% ipython --no-banner

In [1]: import numpy as np

In [2]: import numpy.linalg as la

In [3]: np.set_printoptions(precision=2, suppress=True, linewidth=140, legacy="1.25")

In [4]: def tidy(a):
   ...:     return np.round(a, 2) + 0
   ...: 

In [5]: A = np.load("run1.npy")

In [6]: print(A)
[[-2 -2  5 -3]
 [-2  2  1  3]
 [ 5  1  4  0]
 [-3  3  0  4]]

In [7]: U, sigma, vt = la.svd(A)

In [8]: print(np.argmax(sigma[:-1] / (sigma[1:] + 1e-6)) + 1)
3

In [9]: other = U[:, :3] @ np.diag(sigma[:3]) @ vt[:3]

In [10]: print(tidy(other))
[[-2.   -2.02  5.   -2.99]
 [-2.02  2.15  0.98  2.88]
 [ 5.    0.98  4.    0.01]
 [-2.99  2.88  0.01  4.09]]

In [11]: print(tidy(np.abs(A - other).max()))
0.15

In [12]: w, evecs = la.eigh(other)

In [13]: print(tidy(la.svd(other, compute_uv=False)))
[8.24 5.83 5.83 0.  ]

In [14]: print(np.abs(evecs[:, -1]).round(6).argmax())
3

In [15]: arr = np.load("dump.npy")

In [16]: print(arr)
[[11 -2  0]
 [-3 28  1]
 [ 2 -2 22]]

In [17]: w, evecs = la.eig(arr)

In [18]: print(tidy(w))
[10.64 27.98 22.38]

In [19]: print(tidy(np.prod(w)))
6662.0

In [20]: print(tidy(np.sort(la.eigvals(arr @ arr))))
[113.16 500.98 782.85]

In [21]: print(tidy(la.det(arr.T)))
6662.0

In [22]: print(np.einsum("ij,ji->", arr, arr))
1397

In [23]: rng = np.random.default_rng(656)

In [24]: feats = np.eye(2, dtype=int)[rng.permutation(2)] * np.array([2, -5])

In [25]: print(feats)
[[ 0 -5]
 [ 2  0]]

In [26]: r0, v = arr[1], arr[0]

In [27]: print(r0 @ r0)
794

In [28]: print(r0 @ v)
-89

In [29]: p = (r0 @ v) / (r0 @ r0) * r0

In [30]: print(tidy((v - p) @ r0))
0.0

In [31]: print(np.outer(r0, v))
[[-33   6   0]
 [308 -56   0]
 [ 11  -2   0]]

In [32]: print(tidy(v - p))
[10.66  1.14  0.11]

In [33]: print(la.matrix_rank(np.outer(r0, v)))
1

In [34]: print(tidy(la.svd(feats, compute_uv=False)))
[5. 2.]

In [35]: print(feats[:, 1] @ feats[:, 0])
0

In [36]: lab = rng.permutation(2)

In [37]: print(lab)
[0 1]

In [38]: other = feats[lab][:, lab]

In [39]: print(tidy(la.det(other)), tidy(la.det(feats[lab])))
10.0 10.0

In [40]: print(other)
[[ 0 -5]
 [ 2  0]]

In [41]: print(np.diag(other))
[0 0]

In [42]: r0, v = feats[0], feats[1]

In [43]: print(r0 @ r0)
25

In [44]: p = (r0 @ v) / (r0 @ r0) * r0

In [45]: print(np.outer(r0, v))
[[  0   0]
 [-10   0]]

In [46]: print((v - p) @ r0)
0.0

In [47]: print(p)
[ 0. -0.]

In [48]: F = np.load("sample3.npy")

In [49]: print(F)
[[6. 0. 5.]
 [0. 6. 0.]
 [5. 0. 6.]]

In [50]: other = la.inv(F)

In [51]: print((np.abs(other) > 1e-9).astype(int))
[[1 0 1]
 [0 1 0]
 [1 0 1]]

In [52]: print(np.allclose(other, F.T))
False

In [53]: print(tidy(la.det(F) * la.det(other)))
1.0

In [54]: print(tidy(la.inv(other)))
[[6. 0. 5.]
 [0. 6. 0.]
 [5. 0. 6.]]

In [55]: print(tidy(other))
[[ 0.55  0.   -0.45]
 [ 0.    0.17  0.  ]
 [-0.45  0.    0.55]]

In [56]: print(tidy(la.slogdet(F)[0]))
1.0

In [57]: data = np.load("block8.npy")

In [58]: print(data)
[[ 0.65  1.51  4.53]
 [ 1.28  6.08 14.21]
 [ 1.14  6.31 14.13]
 [ 1.36  7.2  15.88]
 [ 1.67  7.98 18.31]
 [-0.17 -0.09 -0.12]
 [-0.23 -0.35 -0.43]
 [-0.48 -0.28  0.15]
 [ 1.67  7.44 18.34]
 [ 1.1   5.36 12.72]
 [ 1.04  5.69 11.55]
 [ 1.66  7.78 16.47]
 [ 0.95  5.28 12.31]
 [ 0.43  2.94  6.3 ]
 [-0.06 -0.03  0.09]
 [ 0.14  1.65  3.59]
 [ 0.36  0.55  2.  ]
 [ 2.06  6.81 15.6 ]
 [ 1.35  6.22 13.57]
 [-0.06 -0.13  0.28]
 [ 1.13  3.62  7.85]
 [ 1.32  6.2  13.99]
 [ 0.24  0.91  2.36]
 [ 0.63  3.72  7.92]
 [ 0.74  0.06  0.23]
 [ 1.2   5.24 12.05]
 [ 0.8   3.38  7.82]]

In [59]: print(tidy(la.norm(data, 2) / la.norm(data)))
1.0

In [60]: U, sigma, vt = la.svd(data)

In [61]: print(np.argmax(sigma[:-1] / (sigma[1:] + 1e-6)) + 1)
1

In [62]: print(tidy(sigma))
[60.89  1.29  1.27]

In [63]: other = U[:, :1] @ np.diag(sigma[:1]) @ vt[:1]

In [64]: print(tidy(np.abs(data - other).max()))
0.71

In [65]: print(tidy(la.norm(data - other, 2)), tidy(sigma[1]))
1.29 1.29

In [66]: print(la.matrix_rank(other))
1

In [67]: Ac = (data - data.mean(axis=0)) / data.std(axis=0)

In [68]: print(tidy(Ac.std(axis=0)))
[1. 1. 1.]

In [69]: beta = la.lstsq(np.delete(Ac, 1, axis=1), Ac[:, 1])[0]

In [70]: print(tidy(1 - np.var(Ac[:, 1] - np.delete(Ac, 1, axis=1) @ beta)))
0.99

In [71]: print(np.abs(beta).argmax())
1

In [72]: K = np.array([[3, 4, 9, -2], [1, 1, 3, -2], [0, -3, 0, 5]])

In [73]: x0 = np.array([3, 1, 2, -1])

In [74]: print(K @ x0)
[33 12 -8]

In [75]: print((K * x0).sum(axis=1))
[33 12 -8]

In [76]: print(K * x0)
[[ 9  4 18  2]
 [ 3  1  6  2]
 [ 0 -3  0 -5]]

In [77]: print(la.norm(K @ x0) <= la.norm(K, 2) * la.norm(x0) + 1e-9)
True

In [78]: print((K @ x0).argmax())
0

In [79]: print(K @ np.ones(4))
[14.  3.  2.]

In [80]: mat = np.loadtxt("x.csv", delimiter=",")

In [81]: print(mat)
[[ 43.  63.  30.  60.]
 [ 63. 139.  18.  62.]
 [ 30.  18.  36.  54.]
 [ 60.  62.  54. 106.]]

In [82]: w, evecs = la.eigh(mat)

In [83]: print(tidy(w))
[  0.     5.34  75.64 243.02]

In [84]: print(tidy(la.eigvalsh(mat @ mat)))
[    0.      28.52  5721.57 59057.91]

In [85]: print(tidy(evecs.T @ mat @ evecs))
[[  0.     0.     0.     0.  ]
 [  0.     5.34   0.     0.  ]
 [  0.     0.    75.64   0.  ]
 [  0.     0.     0.   243.02]]

In [86]: print(tidy(w.sum()), np.trace(mat))
324.0 324.0

In [87]: print(tidy(la.eigvalsh(mat + -1 * np.eye(4))))
[ -1.     4.34  74.64 242.02]

In [88]: print(tidy(la.svd(mat, compute_uv=False)))
[243.02  75.64   5.34   0.  ]

In [89]: print((w > 1e-8).sum(), (w < -1e-8).sum())
3 0

In [90]: other = mat + rng.integers(-2, 3, (4, 3)) @ rng.integers(-2, 3, (3, 4))

In [91]: print(other)
[[ 41.  58.  24.  59.]
 [ 64. 141.  20.  63.]
 [ 22.  20.  40.  60.]
 [ 64.  62.  54. 102.]]

In [92]: print(la.matrix_rank(other - mat, tol=1e-8))
3

In [93]: print(np.abs(other - mat).sum(axis=1))
[14.  6. 20.  8.]

In [94]: x0 = np.array([-2, 1, 1, 2])

In [95]: print(np.sign((other @ x0).round(6)))
[1. 1. 1. 1.]

In [96]: print(la.norm(other @ x0) <= la.norm(other, 2) * la.norm(x0) + 1e-9)
True

In [97]: print(other @ x0)
[118. 159. 136. 192.]

In [98]: print(other @ (2 * x0))
[236. 318. 272. 384.]

In [99]: print(other @ np.ones(4))
[182. 288. 142. 282.]

In [100]: print(other @ np.eye(4)[3])
[ 59.  63.  60. 102.]

In [101]: print(tidy(np.poly(mat)))
[     1.   -324.  20084. -98172.      0.]

In [102]: print(np.kron(np.eye(2, dtype=int), mat))
[[ 43.  63.  30.  60.   0.   0.   0.   0.]
 [ 63. 139.  18.  62.   0.   0.   0.   0.]
 [ 30.  18.  36.  54.   0.   0.   0.   0.]
 [ 60.  62.  54. 106.   0.   0.   0.   0.]
 [  0.   0.   0.   0.  43.  63.  30.  60.]
 [  0.   0.   0.   0.  63. 139.  18.  62.]
 [  0.   0.   0.   0.  30.  18.  36.  54.]
 [  0.   0.   0.   0.  60.  62.  54. 106.]]

In [103]: print(tidy(la.det(mat[::-1])))
0.0

In [104]: print(tidy(la.eigvals(mat).sum().real))
324.0

In [105]: print(np.einsum("ii->", mat))
324.0

In [106]: print(tidy(la.det(mat.T)))
0.0

In [107]: E = np.load("case19.npy")

In [108]: print(E)
[[ 3  4  2]
 [ 0  1 -1]
 [ 3  4  2]
 [10 11  9]]

In [109]: print(tidy(la.svd(E, compute_uv=False)))
[18.93  1.9   0.  ]

In [110]: print(E - E[0])
[[ 0  0  0]
 [-3 -3 -3]
 [ 0  0  0]
 [ 7  7  7]]

In [111]: lab = rng.permutation(3)

In [112]: other = arr[:, lab] * rng.choice([-1, 1], 3)

In [113]: print(other)
[[  0 -11  -2]
 [ -1   3  28]
 [-22  -2  -2]]

In [114]: U, _, vt = la.svd(arr.T @ other)

In [115]: print(tidy(U @ vt))
[[ 0. -1.  0.]
 [ 0.  0.  1.]
 [-1.  0.  0.]]

In [116]: print(lab)
[2 0 1]

In [117]: U, sigma, vt = la.svd(E)

In [118]: evecs = vt[:(sigma > 1e-8).sum()]

In [119]: x0 = E[2] + 4 * E[0] + rng.integers(2) * np.eye(3)[1]

In [120]: print(x0)
[15. 20. 10.]

In [121]: print(np.allclose(evecs.T @ evecs @ x0, x0))
True

In [122]: print(tidy(la.norm(x0 - evecs.T @ evecs @ x0)))
0.0
